% python3 -q
>>> import numpy as np
>>> np.set_printoptions(precision=2, suppress=True, linewidth=140)
>>> feats = np.array([[-4, -3, -6, 0, 3],
...     [-3, 0, -3, 1, -1],
...     [-6, -3, 6, -1, -5],
...     [0, 1, -1, -6, -3],
...     [3, -1, -5, -3, -4]])
>>> evals, V = np.linalg.eigh(feats)
>>> x0 = np.array([4, 7, 8, 0, 8])
>>> np.linalg.eigvalsh(feats[1:, 1:])
array([-9.26, -4.16,  0.67,  8.75])
>>> np.round(x0 @ feats @ x0 / (x0 @ x0), 2), round(float(evals[0]), 2), round(evals[-1], 2)
(np.float64(-7.17), -9.26, np.float64(11.14))
>>> np.round(np.linalg.norm(feats, "nuc"), 2)
np.float64(35.12)
>>> round(np.linalg.norm(feats[0] - feats[3]), 2)
np.float64(11.36)
>>> round(np.linalg.norm(feats, 1), 2), round(float(np.linalg.norm(feats, np.inf)), 2)
(np.float64(21.0), 21.0)
>>> round(np.linalg.norm(feats, 2), 2)
np.float64(11.14)
>>> np.linalg.norm(feats, axis=1).argmax()
np.int64(2)
>>> blk = np.stack([feats, 2 * feats, feats[::-1]])
>>> np.linalg.matrix_rank(blk)
array([5, 5, 5])
>>> blk.shape
(3, 5, 5)
>>> np.linalg.norm(blk, axis=(1, 2))
array([17.44, 34.87, 17.44])
>>> F = np.load("case17.npy")
>>> F
array([[ 0,  0,  0, -1],
       [ 0, -1,  0,  0],
       [-3,  0,  0,  0],
       [ 0,  0,  4,  0]])
>>> np.einsum("ii->", F)
np.int64(-1)
>>> round(np.linalg.det(2 * F), 2), np.round(np.linalg.det(F), 2)
(np.float64(-192.0), np.float64(-12.0))
>>> np.einsum("ij,ji->", F, F)
np.int64(1)
>>> F @ F
array([[  0,   0,  -4,   0],
       [  0,   1,   0,   0],
       [  0,   0,   0,   3],
       [-12,   0,   0,   0]])
>>> np.allclose(F, F.T)
False
>>> (F + F.T) / 2
array([[ 0. ,  0. , -1.5, -0.5],
       [ 0. , -1. ,  0. ,  0. ],
       [-1.5,  0. ,  0. ,  2. ],
       [-0.5,  0. ,  2. ,  0. ]])
>>> np.round(np.abs(np.linalg.eigvals(F)).max(), 2)
np.float64(2.29)
>>> np.sort(np.abs(np.linalg.eigvals(F)))
array([1.  , 2.29, 2.29, 2.29])
>>> np.linalg.matrix_power(F, 2)
array([[  0,   0,  -4,   0],
       [  0,   1,   0,   0],
       [  0,   0,   0,   3],
       [-12,   0,   0,   0]])
>>> np.trace(F)
np.int64(-1)
>>> M = np.load("m.npy")
>>> M
array([[-1.03, -3.53,  1.53,  0.43],
       [-3.53,  1.55,  1.02,  0.46],
       [ 1.53,  1.02,  3.64, -0.44],
       [ 0.43,  0.46, -0.44,  4.84]])
>>> M.mean(axis=0)
array([-0.65, -0.12,  1.44,  1.32])
>>> np.count_nonzero(M)
np.int64(16)
>>> M.shape
(4, 4)
>>> np.linalg.matrix_rank(M)
np.int64(4)
>>> X = np.load("run13.npy")
>>> X
array([[-9, -2, -9, -2],
       [ 5, -2,  5, -2],
       [-9, -2, -9, -2],
       [ 5, -2,  5, -2]])
>>> # rank 2
>>> X.reshape(2, -1)
array([[-9, -2, -9, -2,  5, -2,  5, -2],
       [-9, -2, -9, -2,  5, -2,  5, -2]])
>>> blk = X.reshape(4, 2, -1)
>>> np.einsum("ihd,jhd->hij", blk, blk).shape
(2, 4, 4)
>>> evals, V = np.linalg.eig(feats)
>>> np.sort(np.linalg.eigvals(feats.T))
array([-9.26, -8.67, -3.63,  2.42, 11.14])
>>> np.sort(np.linalg.eigvals(np.linalg.inv(feats)))
array([-0.28, -0.12, -0.11,  0.09,  0.41])
>>> evals
array([11.14,  2.42, -3.63, -8.67, -9.26])
>>> r = np.linalg.matrix_rank(X)
>>> r
np.int64(2)
>>> null = np.linalg.svd(X)[2][r:].T
>>> np.linalg.matrix_rank(X.T @ X), np.linalg.matrix_rank(X @ X.T)
(np.int64(2), np.int64(2))
>>> np.round(X @ null, 2) + 0
array([[0., 0.],
       [0., 0.],
       [0., 0.],
       [0., 0.]])
>>> null.shape
(4, 2)
>>> [int(np.linalg.matrix_rank(X[:, :j + 1])) for j in range(4)]
[1, 2, 2, 2]
>>> U, sigma, Vt = np.linalg.svd(X)
>>> V = Vt[:(sigma > 1e-8).sum()]
>>> rng = np.random.default_rng(833)
>>> x0 = X[0] + -1 * X[3] + rng.integers(2) * np.eye(4)[2]
>>> x0
array([-14.,   0., -14.,   0.])
>>> np.linalg.matrix_rank(np.vstack([X, x0]))
np.int64(2)
>>> round(float(np.linalg.norm(x0 - V.T @ V @ x0)), 2)
0.0
>>> K = np.load("x.npy")
>>> K
array([[4., 3., 0.],
       [3., 0., 3.],
       [0., 3., 1.]])
>>> # symmetric
>>> A2 = np.array([[-4, 3, -3], [0, 5, -2]])
>>> C = np.kron(A2, K)
>>> round(np.linalg.norm(C, 2), 2), round(float(np.linalg.norm(A2, 2) * np.linalg.norm(K, 2)), 2)
(np.float64(44.16), 44.16)
>>> C
array([[-16., -12.,  -0.,  12.,   9.,   0., -12.,  -9.,  -0.],
       [-12.,  -0., -12.,   9.,   0.,   9.,  -9.,  -0.,  -9.],
       [ -0., -12.,  -4.,   0.,   9.,   3.,  -0.,  -9.,  -3.],
       [  0.,   0.,   0.,  20.,  15.,   0.,  -8.,  -6.,  -0.],
       [  0.,   0.,   0.,  15.,   0.,  15.,  -6.,  -0.,  -6.],
       [  0.,   0.,   0.,   0.,  15.,   5.,  -0.,  -6.,  -2.]])
>>> np.linalg.matrix_rank(C)
np.int64(6)
